% python3 -q
>>> import numpy as np
>>> np.set_printoptions(precision=2, suppress=True, linewidth=140, floatmode="fixed")
>>> F = np.load("arr.npy")
>>> F
array([[ 0, 13,  6,  0,  0],
       [ 0,  0,  0,  3,  5],
       [ 0,  0,  0,  3,  5],
       [ 0, 18, 10,  0,  0],
       [ 0, 13,  6,  0,  0],
       [ 1,  0,  0,  8,  8],
       [ 0,  0,  0,  3,  5],
       [ 0,  0,  0,  3,  5],
       [ 0, 18, 10,  0,  0],
       [ 3,  0,  0, 13, 11],
       [ 0, 18, 10,  0,  0]])
>>> # rows 1 and 2 are equal
>>> cen = (F - F.mean(axis=0)) / F.std(axis=0)
>>> np.argwhere(np.abs(cen) > 2)
array([[9, 0],
       [9, 3],
       [9, 4]])
>>> b = np.linalg.lstsq(np.delete(cen, 3, axis=1), cen[:, 3])[0]
>>> np.abs(b).argmax()
np.int64(1)
>>> b.round(2) + 0
array([ 0.00,  2.01, -1.35,  1.55])
>>> U, sv = np.linalg.svd(F)
Traceback (most recent call last):
  File "<python-input-10>", line 1, in <module>
    U, sv = np.linalg.svd(F)
    ^^^^^
ValueError: too many values to unpack (expected 2)
>>> U, sv, Vt = np.linalg.svd(F, full_matrices=False)
>>> np.round(np.abs(Vt[0]), 2) + 0
array([0.00, 0.88, 0.47, 0.00, 0.00])
>>> round(np.sqrt((sv ** 2).sum()), 2), round(float(np.linalg.norm(F)), 2)
(np.float64(47.39), 47.39)
>>> sv
array([40.99, 23.48,  3.55,  1.31,  0.38])
>>> np.cumsum(sv ** 2) / np.sum(sv ** 2)
array([0.75, 0.99, 1.00, 1.00, 1.00])
>>> np.abs(U[:, 0]).round(6).argmax()
np.int64(3)
>>> J = np.diag(np.array([1, 1, 1, 0, 0]))
>>> J
array([[1, 0, 0, 0, 0],
       [0, 1, 0, 0, 0],
       [0, 0, 1, 0, 0],
       [0, 0, 0, 0, 0],
       [0, 0, 0, 0, 0]])
>>> np.linalg.norm(J, axis=1).argmax()
np.int64(0)
>>> round(np.linalg.norm(J[2] - J[0]), 2)
np.float64(1.41)
>>> round(np.linalg.norm(J, 2), 2)
np.float64(1.0)
>>> np.round(np.linalg.norm(J) ** 2 / np.linalg.norm(J, 2) ** 2, 2)
np.float64(3.0)
>>> w, vecs = np.linalg.eigh(J)
>>> vec = np.array([1, 2, 1, -3, -1])
>>> np.abs(J).sum(axis=1).max(), np.abs(w).max()
(np.int64(1), np.float64(1.0))
>>> vec @ J @ vec
np.int64(6)
>>> vecs * np.abs(w) @ vecs.T
array([[1.00, 0.00, 0.00, 0.00, 0.00],
       [0.00, 1.00, 0.00, 0.00, 0.00],
       [0.00, 0.00, 1.00, 0.00, 0.00],
       [0.00, 0.00, 0.00, 0.00, 0.00],
       [0.00, 0.00, 0.00, 0.00, 0.00]])
>>> round(vec @ J @ vec / (vec @ vec), 2), w[0], w[-1]
(np.float64(0.38), np.float64(0.0), np.float64(1.0))
>>> vecs * np.maximum(w, 0) @ vecs.T
array([[1.00, 0.00, 0.00, 0.00, 0.00],
       [0.00, 1.00, 0.00, 0.00, 0.00],
       [0.00, 0.00, 1.00, 0.00, 0.00],
       [0.00, 0.00, 0.00, 0.00, 0.00],
       [0.00, 0.00, 0.00, 0.00, 0.00]])
>>> A = np.load("run14.npy")
>>> A
array([[0.00, 1.00, 0.00],
       [1.00, 0.00, 0.00],
       [0.00, 0.00, 0.00]])
>>> M2 = np.array([[3, 0], [-2, 1], [1, 3]])
>>> A @ M2
array([[-2.00,  1.00],
       [ 3.00,  0.00],
       [ 0.00,  0.00]])
>>> np.einsum("ik,kj->ji", A, M2)
array([[-2.00,  3.00,  0.00],
       [ 1.00,  0.00,  0.00]])
>>> np.linalg.matrix_rank(A @ M2)
np.int64(2)
>>> M2 @ A
Traceback (most recent call last):
  File "<python-input-36>", line 1, in <module>
    M2 @ A
    ~~~^~~
ValueError: matmul: Input operand 1 has a mismatch in its core dimension 0, with gufunc signature (n?,k),(k,m?)->(n?,m?) (size 3 is different from 2)
>>> np.einsum("ik,kj->ij", A, M2)
array([[-2.00,  1.00],
       [ 3.00,  0.00],
       [ 0.00,  0.00]])
